In [1]: import numpy as np

In [2]: np.set_printoptions(precision=3, suppress=True, linewidth=100, legacy="1.25")

In [3]: def rnd(a):
   ...:     return np.round(a, 3) + 0
   ...: 

In [4]: arr = np.loadtxt("x.csv", delimiter=",")

In [5]: arr
Out[5]: 
array([[-8.,  4.,  0.,  0.,  0.,  0.],
       [-8., -2.,  0.,  0.,  0.,  0.],
       [ 0.,  2.,  0.,  0.,  0.,  0.],
       [ 0.,  0., -8.,  4.,  0.,  0.],
       [ 0.,  0., -8., -2.,  0.,  0.],
       [ 0.,  0.,  0.,  2.,  0.,  0.],
       [ 0.,  0.,  0.,  0., -8.,  4.],
       [ 0.,  0.,  0.,  0., -8., -2.],
       [ 0.,  0.,  0.,  0.,  0.,  2.]])

In [6]: M2 = np.array([[2, -1, 2],
   ...:     [2, 2, 2],
   ...:     [0, -2, -3],
   ...:     [0, -1, 0],
   ...:     [-3, 2, 0],
   ...:     [2, 3, -3]])

In [7]: np.linalg.matrix_rank(arr @ M2)
Out[7]: 3

In [8]: np.einsum("ik,kj->ji", arr, M2)
Out[8]: 
array([[ -8., -20.,   4.,   0.,   0.,   0.,  32.,  20.,   4.],
       [ 16.,   4.,   4.,  12.,  18.,  -2.,  -4., -22.,   6.],
       [ -8., -20.,   4.,  24.,  24.,   0., -12.,   6.,  -6.]])

In [9]: M2.T @ arr.T
Out[9]: 
array([[ -8., -20.,   4.,   0.,   0.,   0.,  32.,  20.,   4.],
       [ 16.,   4.,   4.,  12.,  18.,  -2.,  -4., -22.,   6.],
       [ -8., -20.,   4.,  24.,  24.,   0., -12.,   6.,  -6.]])

In [10]: np.einsum("ik,kj->ij", arr, M2)
Out[10]: 
array([[ -8.,  16.,  -8.],
       [-20.,   4., -20.],
       [  4.,   4.,   4.],
       [  0.,  12.,  24.],
       [  0.,  18.,  24.],
       [  0.,  -2.,   0.],
       [ 32.,  -4., -12.],
       [ 20., -22.,   6.],
       [  4.,   6.,  -6.]])

In [11]: Q, Rm = np.linalg.qr(arr)

In [12]: np.allclose(Rm.T @ Rm, arr.T @ arr)
Out[12]: True

In [13]: Q.shape, Rm.shape
Out[13]: ((9, 6), (6, 6))

In [14]: rnd(np.trace(Q @ Q.T))
Out[14]: 6.0

In [15]: x0 = np.array([6, -6, -5, 3, 2, -3])

In [16]: y = arr @ x0

In [17]: y
Out[17]: array([-72., -36., -12.,  52.,  34.,   6., -28., -10.,  -6.])

In [18]: rng = np.random.default_rng(2966)

In [19]: y = y + 0.3 * rng.normal(size=9)

In [20]: rnd(y)
Out[20]: array([-71.588, -35.98 , -11.761,  52.24 ,  33.912,   6.35 , -27.687,  -9.761,  -6.269])

In [21]: beta, *_ = np.linalg.lstsq(arr, y)

In [22]: rnd(beta)
Out[22]: array([ 5.982, -5.925, -5.   ,  3.076,  1.964, -3.014])

In [23]: beta.round()
Out[23]: array([ 6., -6., -5.,  3.,  2., -3.])

In [24]: [round(float(np.linalg.norm(np.linalg.solve(arr.T @ arr + lam * np.eye(6), arr.T @ y))), 2) for lam in (0, 1, 10, 100)]
Out[24]: [10.88, 10.67, 9.35, 5.21]

In [25]: rnd(np.linalg.norm(y - arr @ beta))
Out[25]: 0.358

In [26]: M2 = np.c_[arr[:, :1] @ np.array([[2]]), np.array([0, 1, 0, 0, 1, 1, 2, 1, 0])]

In [27]: M2
Out[27]: 
array([[-16.,   0.],
       [-16.,   1.],
       [  0.,   0.],
       [  0.,   0.],
       [  0.,   1.],
       [  0.,   1.],
       [  0.,   2.],
       [  0.,   1.],
       [  0.,   0.]])

In [28]: rnd(np.linalg.lstsq(arr, M2[:, 0])[0])
Out[28]: array([2., 0., 0., 0., 0., 0.])

In [29]: rnd(np.linalg.norm(M2 - arr @ np.linalg.lstsq(arr, M2)[0], axis=0))
Out[29]: array([0.   , 1.279])

In [30]: np.linalg.matrix_rank(M2)
Out[30]: 2

In [31]: rnd(np.linalg.norm(np.linalg.qr(arr)[0].T @ M2, axis=0) ** 2 / ((M2 ** 2).sum(axis=0) + 1e-12))
Out[31]: array([1.   , 0.795])

In [32]: A = np.load("arr.npy")

In [33]: A
Out[33]: 
array([[ 7., -3.,  0.],
       [ 5.,  8.,  0.],
       [ 0.,  0.,  0.]])

In [34]: # looks like rank 2

In [35]: r0 = np.array([1, -2])

In [36]: np.array([np.convolve(row, r0, "same") for row in A])
Out[36]: 
array([[  7., -17.,   6.],
       [  5.,  -2., -16.],
       [  0.,   0.,   0.]])

In [37]: np.polyval(r0, A[2])
Out[37]: array([-2., -2., -2.])

In [38]: P = np.triu(np.array([[-3, 0, 0], [2, -3, -1], [2, -3, 1]]), 1) + np.eye(3)

In [39]: M2 = P @ A @ np.linalg.inv(P)

In [40]: np.linalg.matrix_rank(M2)
Out[40]: 2

In [41]: np.trace(M2), np.trace(A)
Out[41]: (15.0, 15.0)

In [42]: M2
Out[42]: 
array([[ 7., -3., -3.],
       [ 5.,  8.,  8.],
       [ 0.,  0.,  0.]])

In [43]: rnd(np.poly(M2))
Out[43]: array([  1., -15.,  71.,   0.])

In [44]: P @ A - A @ P
Out[44]: 
array([[ 0.,  0., -3.],
       [ 0.,  0.,  8.],
       [ 0.,  0.,  0.]])

In [45]: np.unravel_index(np.abs(M2).argmax(), M2.shape)
Out[45]: (1, 1)

In [46]: M2.shape
Out[46]: (3, 3)

In [47]: M2 - M2[0]
Out[47]: 
array([[ 0.,  0.,  0.],
       [-2., 11., 11.],
       [-7.,  3.,  3.]])

In [48]: M2.sum(axis=0)
Out[48]: array([12.,  5.,  5.])

In [49]: np.abs(M2).max()
Out[49]: 8.0

In [50]: np.diff(M2, axis=0)
Out[50]: 
array([[-2., 11., 11.],
       [-5., -8., -8.]])

In [51]: rnd(M2.mean(axis=0))
Out[51]: array([4.   , 1.667, 1.667])

In [52]: rnd(np.linalg.norm(A, axis=0))
Out[52]: array([8.602, 8.544, 0.   ])

In [53]: A[2] @ A[1]
Out[53]: 0.0

In [54]: feats = np.load("dump.npy")

In [55]: feats
Out[55]: 
array([[ 2,  0,  0,  0],
       [-2,  0,  0,  0],
       [ 3, -1,  3,  0],
       [-2, -2, -3,  1]])

In [56]: # null space of dimension 1

In [57]: np.argsort(-np.linalg.norm(feats, axis=0).round(6), kind="stable")[:3]
Out[57]: array([0, 2, 1])

In [58]: np.linalg.matrix_rank(feats, rtol=0.1)
Out[58]: 3

In [59]: [round(float(x), 3) for x in np.linalg.svd(feats, compute_uv=False)[:3]]
Out[59]: [5.935, 2.585, 1.759]

In [60]: rnd(np.linalg.norm(feats, 2) / np.linalg.norm(feats))
Out[60]: 0.885
